$ ipython --no-banner

In [1]: import numpy as np

In [2]: from numpy import linalg as LA

In [3]: np.set_printoptions(precision=1, suppress=True, linewidth=160, sign=" ")

In [4]: F = np.load("arr.npy")

In [5]: F
Out[5]: 
array([[-7, -8,  0, -6],
       [-2,  8,  2, -8],
       [ 8,  4,  7,  1],
       [-8,  1,  6,  6]])

In [6]: hat = np.triu(np.array([[2, -4, 2, 3], [5, -3, -1, 3], [-2, -4, -3, 2], [-1, -5, -5, -1]]), 1) + np.eye(4)

In [7]: out = hat @ F @ LA.inv(hat)

In [8]: hat @ F - F @ hat
Out[8]: 
array([[  0., -49.,  30.,  97.],
       [-32.,  -9.,  23.,  -5.],
       [-16.,  34.,   0., -38.],
       [  0., -32.,  17.,   9.]])

In [9]: np.poly(out)
Out[9]: array([     1.,    -14.,    -71.,   2718., -13586.])

In [10]: round(LA.det(2 * F), 1), np.round(LA.det(F), 1)
Out[10]: (np.float64(-217376.0), np.float64(-13586.0))

In [11]: K = np.array([[-52, 0, -1], [1, -43, -3], [-1, 0, 61]])

In [12]: Q, V = LA.qr(K[:, :2])[0], LA.qr(K[:, 2:])[0]

In [13]: sigma = LA.svd(Q.T @ V, compute_uv=False)

In [14]: (sigma > 0.9).sum()
Out[14]: np.int64(0)

In [15]: sigma.round(1) + 0
Out[15]: array([ 0.])

In [16]: np.degrees(np.arccos(sigma.clip(0, 1)))
Out[16]: array([ 87.2])

In [17]: T = np.stack([K, 2 * K, K[::-1]])

In [18]: (T @ K.T).shape
Out[18]: (3, 3, 3)

In [19]: LA.matrix_rank(T)
Out[19]: array([ 3,  3,  3])

In [20]: rng = np.random.default_rng(712)

In [21]: labels = rng.permutation(3)

In [22]: labels
Out[22]: array([ 2,  1,  0])

In [23]: out = K[labels][:, labels]

In [24]: np.trace(out)
Out[24]: np.int64(-34)

In [25]: round(float(LA.det(out)), 1), np.round(LA.det(K[labels]), 1)
Out[25]: (136439.0, np.float64(-136439.0))

In [26]: cov = K.T @ K

In [27]: LA.eigvalsh(cov)[::-1]
Out[27]: array([ 3740. ,  2707.8,  1838.2])

In [28]: np.trace(cov), (K ** 2).sum()
Out[28]: (np.int64(8286), np.int64(8286))

In [29]: X = np.load("w.npy")

In [30]: X
Out[30]: 
array([[ 0,  2,  3],
       [ 2,  0,  4],
       [ 3,  4,  4]])

In [31]: vals, V = LA.eigh(X)

In [32]: vals
Out[32]: array([-2.5, -1.6,  8.1])

In [33]: np.round(V @ np.diag(vals) @ V.T, 1) + 0
Out[33]: 
array([[ 0.,  2.,  3.],
       [ 2.,  0.,  4.],
       [ 3.,  4.,  4.]])

In [34]: feats = np.loadtxt("data.csv", delimiter=",")

In [35]: feats
Out[35]: 
array([[ 1., -1.,  1., -1., -1.,  1., -1.,  1.],
       [ 1.,  1., -1., -1.,  1.,  1., -1., -1.],
       [ 1., -1., -1.,  1.,  1., -1., -1.,  1.]])

In [36]: T = np.stack([feats, -2 * feats, feats[::-1]])

In [37]: LA.matrix_rank(T.reshape(3, -1))
Out[37]: np.int64(2)

In [38]: np.einsum("bij,cij->bc", T, T)
Out[38]: 
array([[ 24., -48.,   8.],
       [-48.,  96., -16.],
       [  8., -16.,  24.]])

In [39]: T.shape
Out[39]: (3, 3, 8)

In [40]: f, r1 = feats[1], feats[2]

In [41]: f @ f
Out[41]: np.float64(8.0)

In [42]: f @ r1
Out[42]: np.float64(0.0)

In [43]: p = (f @ r1) / (f @ f) * f

In [44]: (r1 - p) @ f
Out[44]: np.float64(0.0)

In [45]: LA.matrix_rank(np.outer(f, r1))
Out[45]: np.int64(1)

In [46]: p
Out[46]: array([ 0.,  0., -0., -0.,  0.,  0., -0., -0.])

In [47]: round(LA.norm(f + r1) ** 2 + LA.norm(f - r1) ** 2, 1)
Out[47]: np.float64(32.0)

In [48]: data = np.array([[-3, -3, -3], [-3, -6, -6], [-3, -6, -9]])

In [49]: data
Out[49]: 
array([[-3, -3, -3],
       [-3, -6, -6],
       [-3, -6, -9]])

In [50]: f = np.array([2, -3, 2])

In [51]: out = data + np.outer(f, np.eye(3)[1])

In [52]: out
Out[52]: 
array([[-3., -1., -3.],
       [-3., -9., -6.],
       [-3., -4., -9.]])

In [53]: W0 = np.load("x.npy")

In [54]: W0
Out[54]: 
array([[-0.1, -0.7,  0.7],
       [-0.7,  1.7,  0.3],
       [ 0.7,  0.3, -1.7]])

In [55]: np.argsort(-LA.norm(W0, axis=0).round(6), kind="stable")[:3]
Out[55]: array([ 1,  2,  0])

In [56]: LA.matrix_rank(W0, rtol=0.1)
Out[56]: np.int64(2)

In [57]: LA.cond(W0) > 100
Out[57]: np.True_

In [58]: LA.matrix_power(W0, 2)
Out[58]: 
array([[ 0.9, -1. , -1.4],
       [-1. ,  3.7, -0.5],
       [-1.4, -0.5,  3.4]])

In [59]: np.allclose(W0, W0.T)
Out[59]: True

In [60]: round(float(np.abs(LA.eigvals(W0)).max()), 1)
Out[60]: 2.0

In [61]: W0 @ W0
Out[61]: 
array([[ 0.9, -1. , -1.4],
       [-1. ,  3.7, -0.5],
       [-1.4, -0.5,  3.4]])

In [62]: left, sigma, Vt = LA.svd(W0)

In [63]: V = Vt[:(sigma > 1e-8).sum()]

In [64]: vec = W0[2] + 4 * W0[1] + rng.integers(2) * np.eye(3)[2]

In [65]: vec
Out[65]: array([-2.2,  7.3, -0.5])

In [66]: V.T @ V
Out[66]: 
array([[ 0.2, -0.3, -0.3],
       [-0.3,  0.9, -0.1],
       [-0.3, -0.1,  0.8]])

In [67]: round(float(LA.norm(vec - V.T @ V @ vec)), 1)
Out[67]: 0.0

In [68]: out = np.array([[-3, 3, 1], [-2, 2, -3], [-2, -1, 1]])

In [69]: out.T @ W0.T
Out[69]: 
array([[ 0.3, -1.9,  0.8],
       [-2.2,  1.1,  4.3],
       [ 2.7, -5.7, -1.9]])

In [70]: LA.matrix_rank(np.vstack([W0, out.T]))
Out[70]: np.int64(3)

In [71]: np.einsum("ik,kj->ij", W0, out)
Out[71]: 
array([[ 0.3, -2.2,  2.7],
       [-1.9,  1.1, -5.7],
       [ 0.8,  4.3, -1.9]])

In [72]: np.einsum("ij,ij->i", W0, W0)
Out[72]: array([ 0.9,  3.7,  3.4])

In [73]: np.einsum("ik,kj->ji", W0, out)
Out[73]: 
array([[ 0.3, -1.9,  0.8],
       [-2.2,  1.1,  4.3],
       [ 2.7, -5.7, -1.9]])

In [74]: LA.matrix_rank(W0 @ out)
Out[74]: np.int64(2)

In [75]: left, sigma, Vt = LA.svd(W0)

In [76]: sigma.round(1) + 0
Out[76]: array([ 2.,  2.,  0.])

In [77]: out = left[:, :2] @ np.diag(sigma[:2]) @ Vt[:2]

In [78]: out
Out[78]: 
array([[-0.1, -0.7,  0.7],
       [-0.7,  1.7,  0.3],
       [ 0.7,  0.3, -1.7]])

In [79]: np.round(LA.norm(W0 - out) / LA.norm(W0), 1)
Out[79]: np.float64(0.0)

In [80]: J = np.array([[-1, 0, 1, -1], [1, 1, -2, -3], [0, 0, -3, 2]])

In [81]: J[-1] = J[0] + 2 * J[1]

In [82]: J
Out[82]: 
array([[-1,  0,  1, -1],
       [ 1,  1, -2, -3],
       [ 1,  2, -3, -7]])

In [83]: left, sigma, Vt = LA.svd(J)

In [84]: sigma.round(1) + 0
Out[84]: array([ 8.8,  1.9,  0. ])

In [85]: np.argmax(sigma[:-1] / (sigma[1:] + 1e-6)) + 1
Out[85]: np.int64(2)

In [86]: out = left[:, :2] @ np.diag(sigma[:2]) @ Vt[:2]

In [87]: np.round(LA.norm(J - out, 2), 1), round(sigma[2], 1)
Out[87]: (np.float64(0.0), np.float64(0.0))

In [88]: LA.matrix_rank(J, rtol=0.05)
Out[88]: np.int64(2)

In [89]: vec = np.array([0, 0, 2, 0])

In [90]: h1 = np.maximum(J @ vec, 0)

In [91]: np.flatnonzero(h1 > 1e-9)
Out[91]: array([ 0])

In [92]: labels = rng.integers(0, 2, 2)

In [93]: E = np.triu((labels[:, None] == labels) & (rng.random((2, 2)) < 0.8), 1).astype(int)

In [94]: E += E.T

In [95]: E
Out[95]: 
array([[ 0,  0],
       [ 0,  0]])

In [96]: LA.matrix_rank(J)
Out[96]: np.int64(2)

In [97]: np.unravel_index(np.abs(J).argmax(), J.shape)
Out[97]: (np.int64(2), np.int64(3))

In [98]: J - J[0]
Out[98]: 
array([[ 0,  0,  0,  0],
       [ 2,  1, -3, -2],
       [ 2,  2, -4, -6]])

In [99]: np.count_nonzero(J)
Out[99]: np.int64(11)

In [100]: J.mean(axis=0)
Out[100]: array([ 0.3,  1. , -1.3, -3.7])

In [101]: np.abs(J).max()
Out[101]: np.int64(7)

In [102]: J.shape
Out[102]: (3, 4)

In [103]: theta = np.radians(36)

In [104]: r_ = np.eye(8)

In [105]: r_[6, 6] = r_[1, 1] = np.cos(theta)

In [106]: r_[6, 1], r_[1, 6] = -np.sin(theta), np.sin(theta)

In [107]: r_
Out[107]: 
array([[ 1. ,  0. ,  0. ,  0. ,  0. ,  0. ,  0. ,  0. ],
       [ 0. ,  0.8,  0. ,  0. ,  0. ,  0. ,  0.6,  0. ],
       [ 0. ,  0. ,  1. ,  0. ,  0. ,  0. ,  0. ,  0. ],
       [ 0. ,  0. ,  0. ,  1. ,  0. ,  0. ,  0. ,  0. ],
       [ 0. ,  0. ,  0. ,  0. ,  1. ,  0. ,  0. ,  0. ],
       [ 0. ,  0. ,  0. ,  0. ,  0. ,  1. ,  0. ,  0. ],
       [ 0. , -0.6,  0. ,  0. ,  0. ,  0. ,  0.8,  0. ],
       [ 0. ,  0. ,  0. ,  0. ,  0. ,  0. ,  0. ,  1. ]])

In [108]: out = feats @ r_.T

In [109]: np.allclose(LA.norm(feats, axis=1), LA.norm(out, axis=1))
Out[109]: True

In [110]: round(float(LA.det(r_)), 1), round(np.trace(r_), 1)
Out[110]: (1.0, np.float64(7.6))
